% python3 -q
>>> import numpy as np
>>> from numpy import linalg as LA
>>> np.set_printoptions(precision=2, suppress=True, linewidth=140)
>>> A = np.load("dump.npy")
>>> A
array([[5, 2, 2, 0],
       [2, 5, 2, 2],
       [2, 2, 5, 2],
       [0, 2, 2, 5]])
>>> # symmetric, so the eigenvalues are real
>>> rng = np.random.default_rng(743070)
>>> labels = rng.permutation(4)
>>> Y = A[:, labels] * rng.choice([-1, 1], 4)
>>> Y
array([[-5, -2,  2,  0],
       [-2, -2,  5, -2],
       [-2, -5,  2, -2],
       [ 0, -2,  2, -5]])
>>> U, _, vt = LA.svd(A.T @ Y)
>>> np.round(U @ vt, 2) + 0
array([[-1.,  0.,  0.,  0.],
       [ 0.,  0.,  1.,  0.],
       [ 0., -1.,  0.,  0.],
       [ 0.,  0.,  0., -1.]])
>>> labels
array([0, 2, 1, 3])
>>> P = np.triu(np.array([[-1, 3, 0, 2], [-2, 3, 1, 0], [3, 0, -2, 2], [2, 1, -3, 1]]), 1) + np.eye(4)
>>> Y = P @ A @ LA.inv(P)
>>> P @ A - A @ P
array([[ 6.,  4.,  8.,  2.],
       [ 2., -4.,  0., -6.],
       [ 0., -2.,  2., -4.],
       [ 0.,  0., -2., -4.]])
>>> LA.matrix_rank(Y)
np.int64(4)
>>> x0 = np.ones(4)
>>> for _ in range(6):
...     x0 = A @ x0
...     x0 /= LA.norm(x0)
...     print(round(x0 @ A @ x0, 2))
... 
10.12
10.12
10.12
10.12
10.12
10.12
>>> round(LA.eigvalsh(A)[-1], 2)
np.float64(10.12)
>>> w, evecs = LA.eigh(A)
>>> (w > 1e-8).sum(), (w < -1e-8).sum()
(np.int64(4), np.int64(0))
>>> np.round(evecs.T @ A @ evecs, 2) + 0
array([[ 1.88,  0.  ,  0.  ,  0.  ],
       [ 0.  ,  3.  ,  0.  ,  0.  ],
       [ 0.  ,  0.  ,  5.  ,  0.  ],
       [ 0.  ,  0.  ,  0.  , 10.12]])
>>> LA.svd(A, compute_uv=False)
array([10.12,  5.  ,  3.  ,  1.88])
>>> np.abs(evecs[:, -1]).round(6).argmax()
np.int64(1)
>>> round(w.sum(), 2), np.trace(A)
(np.float64(20.0), np.int64(20))
>>> np.unique(w.round(6) + 0, return_counts=True)[1]
array([1, 1, 1, 1])
>>> w
array([ 1.88,  3.  ,  5.  , 10.12])
>>> m1 = np.load("run5.npy")
>>> m1
array([[ 2,  0, -2,  0,  3,  1],
       [ 1,  0, -3,  2,  0,  1],
       [-2,  3,  2, -2, -2, -3],
       [-1, -2, -1,  3,  0,  3],
       [-3,  3, -2,  2,  1,  3]])
>>> Y = m1 / np.sqrt((m1 ** 2).mean(axis=1, keepdims=True))
>>> m1 - m1.mean(axis=1, keepdims=True)
array([[ 1.33, -0.67, -2.67, -0.67,  2.33,  0.33],
       [ 0.83, -0.17, -3.17,  1.83, -0.17,  0.83],
       [-1.33,  3.67,  2.67, -1.33, -1.33, -2.33],
       [-1.33, -2.33, -1.33,  2.67, -0.33,  2.67],
       [-3.67,  2.33, -2.67,  1.33,  0.33,  2.33]])
>>> Y[1]
array([ 0.63,  0.  , -1.9 ,  1.26,  0.  ,  0.63])
>>> LA.matrix_rank(Y) == LA.matrix_rank(m1)
np.True_
>>> LA.norm(Y, axis=1)
array([2.45, 2.45, 2.45, 2.45, 2.45])
>>> W0 = np.array([[1.3, 1.8, 2.2, 0.2, 1.7, -0.4],
...     [-0.3, -1.1, 0.2, 2.5, 0.4, -0.6],
...     [-1.1, 1.4, -0.4, 0.3, -0.8, 0.2],
...     [0.6, 1.0, -0.2, 1.0, 0.3, -0.1]])
>>> W0[:, 3] *= 3
>>> W0
array([[ 1.3,  1.8,  2.2,  0.6,  1.7, -0.4],
       [-0.3, -1.1,  0.2,  7.5,  0.4, -0.6],
       [-1.1,  1.4, -0.4,  0.9, -0.8,  0.2],
       [ 0.6,  1. , -0.2,  3. ,  0.3, -0.1]])
>>> Y = W0 / np.sqrt((W0 ** 2).mean(axis=1, keepdims=True))
>>> LA.matrix_rank(W0 - W0.mean(axis=1, keepdims=True))
np.int64(4)
>>> Y = W0 + rng.integers(-2, 3, (4, 3)) @ rng.integers(-2, 3, (3, 6))
>>> Y
array([[ 2.3, -5.2,  5.2,  1.6,  5.7,  5.6],
       [-0.3,  5.9, -4.8,  7.5, -0.6, -4.6],
       [-2.1,  4.4, -3.4, -0.1, -0.8, -1.8],
       [ 6.6,  7. , -2.2,  9. ,  0.3, -0.1]])
>>> Y - W0
array([[ 1., -7.,  3.,  1.,  4.,  6.],
       [ 0.,  7., -5.,  0., -1., -4.],
       [-1.,  3., -3., -1.,  0., -2.],
       [ 6.,  6., -2.,  6.,  0.,  0.]])
>>> np.round(LA.svd(Y - W0, compute_uv=False), 2) + 0
array([15.62,  9.24,  3.11,  0.  ])
>>> C = 20 * np.array([[-0.3, -2.2, 0.7, -1.4, 0.0],
...     [-1.4, 0.4, 0.2, 1.0, 0.6],
...     [-1.6, 0.3, 0.8, -1.0, 1.8]])
>>> labels = rng.integers(0, 3, 14)
>>> data = C[labels] + rng.normal(size=(14, 5))
>>> data
array([[ -6.07, -44.94,  12.82, -28.33,   0.31],
       [-28.06,   8.08,   4.86,  19.8 ,  12.73],
       [ -6.48, -43.93,  14.44, -27.77,  -1.95],
       [-33.18,   6.56,  15.29, -20.26,  36.67],
       [-33.53,   5.71,  17.4 , -20.12,  37.69],
       [-29.38,   7.17,   5.21,  22.28,  12.23],
       [-28.09,   9.22,   4.52,  20.04,   9.7 ],
       [ -6.39, -44.35,  14.37, -28.75,   0.27],
       [ -4.98, -44.15,  14.94, -28.17,  -0.13],
       [ -5.78, -44.59,  12.7 , -29.29,   1.52],
       [ -7.46, -43.72,  14.55, -25.72,  -0.44],
       [-27.21,   7.53,   3.38,  19.26,  10.38],
       [-27.64,   9.18,   4.19,  20.54,  11.45],
       [-33.16,   6.61,  15.58, -20.7 ,  35.72]])
>>> r0 = np.array([-9, -3, 0])
>>> np.convolve(data[4], r0)
array([ 301.74,   49.16, -173.75,  128.88, -278.82, -113.06,    0.  ])
>>> np.cross(data[4, :3], data[1, :3])
array([-112.89, -325.53, -110.62])
>>> P = data @ LA.solve(data.T @ data, data.T)
>>> np.allclose(P @ P, P)
True
>>> np.round(LA.eigvalsh(P), 2) + 0
array([0., 0., 0., 0., 0., 0., 0., 0., 0., 1., 1., 1., 1., 1.])
>>> P @ data[:, 4]
array([ 0.31, 12.73, -1.95, 36.67, 37.69, 12.23,  9.7 ,  0.27, -0.13,  1.52, -0.44, 10.38, 11.45, 35.72])
>>> gram = np.cov(data, rowvar=False)
>>> np.polyfit(data[:, 3], data[:, 1], 1)
array([ 0.88, -6.73])
>>> J = np.load("mat.npy")
>>> J
array([[-0.57, -0.23, -0.12,  0.78,  0.04],
       [ 0.61, -0.11,  0.42,  0.5 , -0.43],
       [-0.04,  0.26, -0.62, -0.01, -0.74],
       [ 0.41, -0.69, -0.56, -0.01,  0.21],
       [ 0.37,  0.62, -0.34,  0.38,  0.47]])
>>> # orthonormal columns
>>> Y = np.array([[-1, -3, -1], [2, 3, -2]])
>>> C = np.kron(Y, J)
>>> np.round(LA.norm(C, 2), 2), np.round(LA.norm(Y, 2) * LA.norm(J, 2), 2)
(np.float64(4.85), np.float64(4.85))
>>> LA.matrix_rank(C)
np.int64(10)
>>> labels = rng.permutation(5)
>>> labels
array([2, 1, 3, 0, 4])
>>> Y = J[labels][:, labels]
>>> round(LA.det(Y), 2), round(LA.det(J[labels]), 2)
(np.float64(1.0), np.float64(1.0))
>>> np.round(np.trace(Y), 2)
np.float64(-0.84)
>>> L = LA.cholesky(A)
>>> L @ L.T
array([[5., 2., 2., 0.],
       [2., 5., 2., 2.],
       [2., 2., 5., 2.],
       [0., 2., 2., 5.]])
>>> np.round(np.prod(np.diag(L)) ** 2, 2), round(LA.det(A), 2)
(np.float64(285.0), np.float64(285.0))
>>> np.diag(L) ** 2
array([5.  , 4.2 , 3.86, 3.52])
>>> A / np.sqrt(np.outer(np.diag(A), np.diag(A)))
array([[1. , 0.4, 0.4, 0. ],
       [0.4, 1. , 0.4, 0.4],
       [0.4, 0.4, 1. , 0.4],
       [0. , 0.4, 0.4, 1. ]])
>>> L
array([[2.24, 0.  , 0.  , 0.  ],
       [0.89, 2.05, 0.  , 0.  ],
       [0.89, 0.59, 1.96, 0.  ],
       [0.  , 0.98, 0.73, 1.88]])
>>> Y = np.array([[2, -6, 8], [4, 4, 6], [3, -8, 9], [-2, -7, 8], [-4, -5, 4]])
>>> np.einsum("ij->j", J)
array([ 0.77, -0.16, -1.22,  1.64, -0.44])
>>> np.einsum("ij,ij->i", J, J)
array([1., 1., 1., 1., 1.])
>>> Y @ J
Traceback (most recent call last):
  File "<python-input-78>", line 1, in <module>
    Y @ J
    ~~^~~
ValueError: matmul: Input operand 1 has a mismatch in its core dimension 0, with gufunc signature (n?,k),(k,m?)->(n?,m?) (size 5 is different from 3)
>>> LA.matrix_rank(np.vstack([J, Y.T]))
np.int64(5)
>>> LA.matrix_rank(J @ Y)
np.int64(3)
>>> E = np.load("data.npy")
>>> E
array([[ 5,  6],
       [ 7,  8],
       [ 9, 10]])
>>> P = E @ LA.solve(E.T @ E, E.T)
>>> np.round(LA.eigvalsh(P), 2) + 0
array([0., 1., 1.])
>>> P
array([[ 0.83,  0.33, -0.17],
       [ 0.33,  0.33,  0.33],
       [-0.17,  0.33,  0.83]])
>>> np.round((np.eye(3) - P) @ E, 2) + 0
array([[0., 0.],
       [0., 0.],
       [0., 0.]])
